In [1]: import numpy as np

In [2]: np.set_printoptions(precision=2, suppress=True, linewidth=120)

In [3]: F = np.load("x.npy")

In [4]: F
Out[4]: 
array([[ 0, -5,  2, -4,  3,  3],
       [ 1,  1,  0, -2, -2,  1]])

In [5]: x0 = np.array([1, 0, 2, 0, 2, -1])

In [6]: (F * x0).sum(axis=1)
Out[6]: array([ 7, -4])

In [7]: F @ x0
Out[7]: array([ 7, -4])

In [8]: np.sign((F @ x0).round(6))
Out[8]: array([ 1, -1])

In [9]: left, s = np.linalg.svd(F)
ValueError: too many values to unpack (expected 2)


In [10]: left, s, vt = np.linalg.svd(F, full_matrices=False)

In [11]: left.T @ left
Out[11]: 
array([[1., 0.],
       [0., 1.]])

In [12]: np.round(vt @ vt.T, 2) + 0
Out[12]: 
array([[1., 0.],
       [0., 1.]])

In [13]: np.allclose(left * s @ vt, F)
Out[13]: True

In [14]: np.cumsum(s ** 2) / np.sum(s ** 2)
Out[14]: array([0.85, 1.  ])

In [15]: np.round(left.T @ F @ vt.T, 2) + 0
Out[15]: 
array([[7.94, 0.  ],
       [0.  , 3.32]])

In [16]: (s > 1e-8).sum()
Out[16]: np.int64(2)

In [17]: np.abs(left[:, 0]).round(6).argmax()
Out[17]: np.int64(0)

In [18]: A2 = np.array([[3, 3], [3, 2], [3, 1], [2, 3], [1, 1], [2, 3]])

In [19]: np.vstack([F, A2.T]).shape
Out[19]: (4, 6)

In [20]: np.linalg.matrix_rank(F @ A2)
Out[20]: np.int64(2)

In [21]: np.einsum("ij,ij->i", F, F)
Out[21]: array([63, 11])

In [22]: np.linalg.matrix_rank(np.vstack([F, A2.T]))
Out[22]: np.int64(4)

In [23]: rng = np.random.default_rng(9)

In [24]: A2 = F + rng.integers(-2, 3, (2, 1)) @ rng.integers(-2, 3, (1, 6))

In [25]: A2
Out[25]: 
array([[ 0, -5,  2, -4,  3,  3],
       [ 5, -1, -4,  0,  0,  3]])

In [26]: A2 - F
Out[26]: 
array([[ 0,  0,  0,  0,  0,  0],
       [ 4, -2, -4,  2,  2,  2]])

In [27]: np.linalg.svd(A2 - F, compute_uv=False)
Out[27]: array([6.93, 0.  ])

In [28]: np.linalg.matrix_rank(A2 - F, tol=1e-8)
Out[28]: np.int64(1)

In [29]: labels = rng.integers(0, 3, 6)

In [30]: m1 = np.array([[-8, -9, -3, 3, 8, 0],
    ...:     [-6, 3, 9, 4, -3, -9],
    ...:     [-7, 3, -6, -3, 3, -5],
    ...:     [6, 8, -3, -1, 5, 7],
    ...:     [9, -9, 8, 3, -7, -8],
    ...:     [-3, -2, 9, 2, 0, -1]]) * (labels[:, None] == labels)

In [31]: m1
Out[31]: 
array([[-8,  0,  0,  0,  0,  0],
       [ 0,  3,  9,  4, -3, -9],
       [ 0,  3, -6, -3,  3, -5],
       [ 0,  8, -3, -1,  5,  7],
       [ 0, -9,  8,  3, -7, -8],
       [ 0, -2,  9,  2,  0, -1]])

In [32]: np.sort(np.linalg.eigvals(m1).real)
Out[32]: array([-19.43,  -8.  ,  -0.09,  -0.03,  -0.03,   7.58])

In [33]: (np.linalg.matrix_power((m1 != 0) + (m1.T != 0) + np.eye(6), 6) > 0).astype(int)
Out[33]: 
array([[1, 0, 0, 0, 0, 0],
       [0, 1, 1, 1, 1, 1],
       [0, 1, 1, 1, 1, 1],
       [0, 1, 1, 1, 1, 1],
       [0, 1, 1, 1, 1, 1],
       [0, 1, 1, 1, 1, 1]])

In [34]: W0 = np.array([[-6.0, -1.6, -0.2, 1.0],
    ...:     [-0.5, -1.2, -0.4, 1.2],
    ...:     [2.5, 1.5, -0.2, -2.2],
    ...:     [-6.0, -0.7, -2.5, 0.9],
    ...:     [10.0, -0.6, 0.4, 2.0]])

In [35]: x0 = np.array([2, 0, 1, -2])

In [36]: rhs = W0 @ x0

In [37]: np.round(np.linalg.pinv(W0) @ W0, 2) + 0
Out[37]: 
array([[1., 0., 0., 0.],
       [0., 1., 0., 0.],
       [0., 0., 1., 0.],
       [0., 0., 0., 1.]])

In [38]: np.round(np.linalg.solve(W0.T @ W0, W0.T @ rhs), 2) + 0
Out[38]: array([ 2.,  0.,  1., -2.])

In [39]: rhs
Out[39]: array([-14.2,  -3.8,   9.2, -16.3,  16.4])

In [40]: rhs = rhs + 0.3 * rng.normal(size=5)

In [41]: rhs
Out[41]: array([-14.12,  -3.92,   8.94, -16.91,  16.82])

In [42]: b, *_ = np.linalg.lstsq(W0, rhs)

In [43]: np.round(W0.T @ (rhs - W0 @ b), 2) + 0
Out[43]: array([0., 0., 0., 0.])

In [44]: Q, Rm = np.linalg.qr(W0)

In [45]: np.abs(np.diag(Rm))
Out[45]: array([13.36,  2.5 ,  2.09,  0.83])

In [46]: Q.shape, Rm.shape
Out[46]: ((5, 4), (4, 4))

In [47]: np.trace(Q @ Q.T)
Out[47]: np.float64(4.0)

In [48]: round(abs(Rm[0, 0]), 2), np.round(np.linalg.norm(W0[:, 0]), 2)
Out[48]: (np.float64(13.36), np.float64(13.36))

In [49]: Q @ Rm
Out[49]: 
array([[-6. , -1.6, -0.2,  1. ],
       [-0.5, -1.2, -0.4,  1.2],
       [ 2.5,  1.5, -0.2, -2.2],
       [-6. , -0.7, -2.5,  0.9],
       [10. , -0.6,  0.4,  2. ]])
